% ipython --no-banner

In [1]: import numpy as np

In [2]: from numpy import linalg as LA

In [3]: np.set_printoptions(precision=3, suppress=True, linewidth=120, floatmode="fixed")

In [4]: X = np.array([[1.1, -1.1, -0.7],
   ...:     [0.5, -0.8, -0.5],
   ...:     [-1.3, 1.0, 1.3],
   ...:     [0.5, 0.2, -0.6]])

In [5]: X
Out[5]: 
array([[ 1.100, -1.100, -0.700],
       [ 0.500, -0.800, -0.500],
       [-1.300,  1.000,  1.300],
       [ 0.500,  0.200, -0.600]])

In [6]: vec = np.array([-2, -1, -1])

In [7]: a = np.maximum(X @ vec, 0)

In [8]: np.tanh(X @ vec)
Out[8]: array([-0.380,  0.291,  0.291, -0.537])

In [9]: np.maximum(X @ vec, 0) - np.maximum(-X @ vec, 0)
Out[9]: array([-0.400,  0.300,  0.300, -0.600])

In [10]: X * (a > 1e-9)[:, None]
Out[10]: 
array([[ 0.000, -0.000, -0.000],
       [ 0.500, -0.800, -0.500],
       [-1.300,  1.000,  1.300],
       [ 0.000,  0.000, -0.000]])

In [11]: a
Out[11]: array([0.000, 0.300, 0.300, 0.000])

In [12]: np.maximum(X @ (3 * vec), 0)
Out[12]: array([0.000, 0.900, 0.900, 0.000])

In [13]: X.T @ a
Out[13]: array([-0.240,  0.060,  0.240])

In [14]: m1 = np.loadtxt("test11.csv", delimiter=",")

In [15]: m1
Out[15]: 
array([[ 3.000, -1.000, -4.000, -4.000],
       [-4.000,  3.000, -1.000, -4.000],
       [-4.000, -4.000,  3.000, -1.000],
       [-1.000, -4.000, -4.000,  3.000]])

In [16]: f = np.array([3, 2, 0])

In [17]: np.convolve(m1[3], f)
Out[17]: array([ -3.000, -14.000, -20.000,   1.000,   6.000,   0.000])

In [18]: np.cross(m1[3, :3], m1[0, :3])
Out[18]: array([ 12.000, -16.000,  13.000])

In [19]: np.polyval(f, m1[3])
Out[19]: array([ 1.000, 40.000, 40.000, 33.000])

In [20]: vec = np.array([-1, 3, -1, 1])

In [21]: a = np.maximum(m1 @ vec, 0)

In [22]: m1.T @ a
Out[22]: array([-40.000,  30.000, -10.000, -40.000])

In [23]: np.tanh(m1 @ vec)
Out[23]: array([-1.000,  1.000, -1.000, -0.999])

In [24]: np.flatnonzero(a > 1e-9)
Out[24]: array([1])

In [25]: m1 * (a > 1e-9)[:, None]
Out[25]: 
array([[ 0.000, -0.000, -0.000, -0.000],
       [-4.000,  3.000, -1.000, -4.000],
       [-0.000, -0.000,  0.000, -0.000],
       [-0.000, -0.000, -0.000,  0.000]])

In [26]: a
Out[26]: array([ 0.000, 10.000,  0.000,  0.000])

In [27]: M = np.array([[-4, -4, 2], [-4, -6, -1], [2, -1, -4]])

In [28]: # symmetric, so the eigenvalues are real

In [29]: ev, V = LA.eigh(M)

In [30]: LA.eigvalsh(M + -3 * np.eye(3))
Out[30]: array([-12.166,  -8.091,  -2.743])

In [31]: round(ev.sum(), 3), np.trace(M)
Out[31]: (np.float64(-14.0), np.int64(-14))

In [32]: np.round(V.T @ M @ V, 3) + 0
Out[32]: 
array([[-9.166,  0.000,  0.000],
       [ 0.000, -5.091,  0.000],
       [ 0.000,  0.000,  0.257]])

In [33]: LA.eigvalsh(M @ M)
Out[33]: array([ 0.066, 25.922, 84.012])

In [34]: ev
Out[34]: array([-9.166, -5.091,  0.257])

In [35]: LA.svd(M, compute_uv=False)
Out[35]: array([9.166, 5.091, 0.257])

In [36]: np.abs(V[:, -1])
Out[36]: array([0.713, 0.529, 0.459])

In [37]: rng = np.random.default_rng(2794)

In [38]: lab = rng.permutation(3)

In [39]: lab
Out[39]: array([0, 2, 1])

In [40]: other = M[lab][:, lab]

In [41]: np.allclose(other, M)
Out[41]: False

In [42]: np.sort(np.abs(LA.eigvals(other)))
Out[42]: array([0.257, 5.091, 9.166])

In [43]: np.trace(other)
Out[43]: np.int64(-14)

In [44]: E = np.loadtxt("arr.csv", delimiter=",")

In [45]: E
Out[45]: 
array([[ 1.000, -2.000,  1.000, -2.000],
       [ 5.000,  4.000,  5.000,  4.000],
       [ 1.000, -2.000,  1.000, -2.000],
       [ 5.000,  4.000,  5.000,  4.000]])

In [46]: round(np.trace(LA.pinv(E) @ E), 3)
Out[46]: np.float64(2.0)

In [47]: np.abs(np.diag(LA.qr(E)[1])) > 1e-9
Out[47]: array([ True,  True, False, False])

In [48]: Uu, s, VT = LA.svd(E)

In [49]: s.round(3) + 0
Out[49]: array([12.845,  4.360,  0.000,  0.000])

In [50]: np.argmax(s[:-1] / (s[1:] + 1e-6)) + 1
Out[50]: np.int64(2)

In [51]: other = Uu[:, :2] @ np.diag(s[:2]) @ VT[:2]

In [52]: round(LA.norm(E - other) / LA.norm(E), 3)
Out[52]: np.float64(0.0)

In [53]: round(np.abs(E - other).max(), 3)
Out[53]: np.float64(0.0)

In [54]: lab = rng.permutation(4)

In [55]: lab
Out[55]: array([0, 3, 2, 1])

In [56]: other = E[lab][:, lab]

In [57]: other
Out[57]: 
array([[ 1.000, -2.000,  1.000, -2.000],
       [ 5.000,  4.000,  5.000,  4.000],
       [ 1.000, -2.000,  1.000, -2.000],
       [ 5.000,  4.000,  5.000,  4.000]])

In [58]: np.round(np.sort(np.abs(LA.eigvals(other))), 3) + 0
Out[58]: array([0.000, 0.000, 7.483, 7.483])

In [59]: np.diag(other)
Out[59]: array([1.000, 4.000, 1.000, 4.000])

In [60]: data = np.load("data.npy")

In [61]: data
Out[61]: 
array([[17,  2],
       [ 0,  7]])

In [62]: t3 = np.stack([data, -3 * data, data[::-1]])

In [63]: LA.det(t3)
Out[63]: array([ 119.000, 1071.000, -119.000])

In [64]: LA.matrix_rank(t3.reshape(3, -1))
Out[64]: np.int64(2)

In [65]: other = np.array([[2, -3, 3], [3, 2, -1]])

In [66]: Z = np.kron(other, data)

In [67]: Z
Out[67]: 
array([[ 34,   4, -51,  -6,  51,   6],
       [  0,  14,   0, -21,   0,  21],
       [ 51,   6,  34,   4, -17,  -2],
       [  0,  21,   0,  14,   0,  -7]])

In [68]: round(float(LA.norm(Z, 2)), 3), round(LA.norm(other, 2) * LA.norm(data, 2), 3)
Out[68]: (82.203, np.float64(82.203))

In [69]: LA.matrix_rank(Z)
Out[69]: np.int64(4)

In [70]: round(float(LA.det(data)), 3)
Out[70]: 119.0

In [71]: round(float(np.abs(LA.eigvals(data)).max()), 3)
Out[71]: 17.0

In [72]: data @ data
Out[72]: 
array([[289,  48],
       [  0,  49]])

In [73]: K = np.loadtxt("run17.csv", delimiter=",")

In [74]: K
Out[74]: 
array([[-0.557, -0.166,  0.814],
       [-0.239, -0.906, -0.349],
       [ 0.796, -0.388,  0.465]])

In [75]: # orthonormal columns

In [76]: other = K + rng.integers(-2, 3, (3, 1)) @ rng.integers(-2, 3, (1, 3))

In [77]: other
Out[77]: 
array([[-0.557, -1.166, -1.186],
       [-0.239, -1.906, -2.349],
       [ 0.796, -0.388,  0.465]])

In [78]: other - K
Out[78]: 
array([[ 0.000, -1.000, -2.000],
       [ 0.000, -1.000, -2.000],
       [ 0.000,  0.000,  0.000]])

In [79]: f = np.array([0, 0, 0])

In [80]: other = K + np.outer(f, np.eye(3)[0])

In [81]: LA.matrix_rank(other - K)
Out[81]: np.int64(0)

In [82]: other
Out[82]: 
array([[-0.557, -0.166,  0.814],
       [-0.239, -0.906, -0.349],
       [ 0.796, -0.388,  0.465]])

In [83]: W0 = np.load("w.npy")

In [84]: W0
Out[84]: 
array([[62, -2, -2],
       [ 1, 41,  0],
       [ 0,  1, 38]])

In [85]: f = np.array([-8, 7])

In [86]: np.convolve(W0[2], f)
Out[86]: array([   0,   -8, -297,  266])

In [87]: np.polyval(f, W0[2])
Out[87]: array([   7,   -1, -297])

In [88]: O, _ = LA.qr(np.array([[0.5, -0.4, 0.2], [0.3, -1.0, -0.2], [-1.7, -0.1, 0.2]]))

In [89]: V, _ = LA.qr(np.array([[-0.4, 0.4, 0.2, 0.8],
    ...:     [-2.2, 1.1, 1.5, -0.8],
    ...:     [0.5, 0.2, 0.6, -0.8],
    ...:     [-0.2, -0.8, -0.7, -0.5]]))

In [90]: s = 10 * 0.2 ** np.arange(3)

In [91]: F = O[:, :3] * s @ V[:3]

In [92]: F
Out[92]: 
array([[ 1.189, -0.553, -1.500, -2.081],
       [ 1.997, -0.674, -0.264, -1.267],
       [-1.137,  2.055,  4.737,  7.861]])

In [93]: other = np.array([[5, 9, 8], [8, 2, 8], [-2, -7, -5], [1, 3, -2]])

In [94]: other.T @ F.T
Out[94]: 
array([[  2.438,   3.855,   9.144],
       [ 13.845,  14.669, -15.695],
       [ 16.746,  14.439, -32.059]])

In [95]: np.einsum("ij,ij->i", F, F)
Out[95]: array([ 8.299,  6.117, 89.744])

In [96]: LA.matrix_rank(np.vstack([F, other.T]))
Out[96]: np.int64(4)

In [97]: LA.matrix_rank(F @ other)
Out[97]: np.int64(3)

In [98]: np.vstack([F, other.T]).shape
Out[98]: (6, 4)

In [99]: np.einsum("ik,kj->ij", F, other)
Out[99]: 
array([[  2.438,  13.845,  16.746],
       [  3.855,  14.669,  14.439],
       [  9.144, -15.695, -32.059]])

In [100]: other = F / LA.norm(F, axis=1, keepdims=True)

In [101]: G = other @ other.T

In [102]: (G - 2 * np.eye(3)).round(6).argmax(axis=1)
Out[102]: array([1, 0, 1])

In [103]: np.argwhere(np.triu(np.abs(G) > 0.95, 1))
Out[103]: array([[0, 2]])

In [104]: LA.norm(other, axis=1)
Out[104]: array([1.000, 1.000, 1.000])

In [105]: G[2]
Out[105]: array([-0.951, -0.635,  1.000])

In [106]: vec = np.array([-2, -2, 1, -3])

In [107]: F @ vec
Out[107]: array([  3.473,   0.892, -20.682])

In [108]: LA.norm(F @ vec) <= LA.norm(F, 2) * LA.norm(vec) + 1e-9
Out[108]: np.True_

In [109]: np.sign((F @ vec).round(6))
Out[109]: array([ 1.000,  1.000, -1.000])

In [110]: (F * vec).sum(axis=1)
Out[110]: array([  3.473,   0.892, -20.682])

In [111]: F @ (2 * vec)
Out[111]: array([  6.945,   1.785, -41.365])
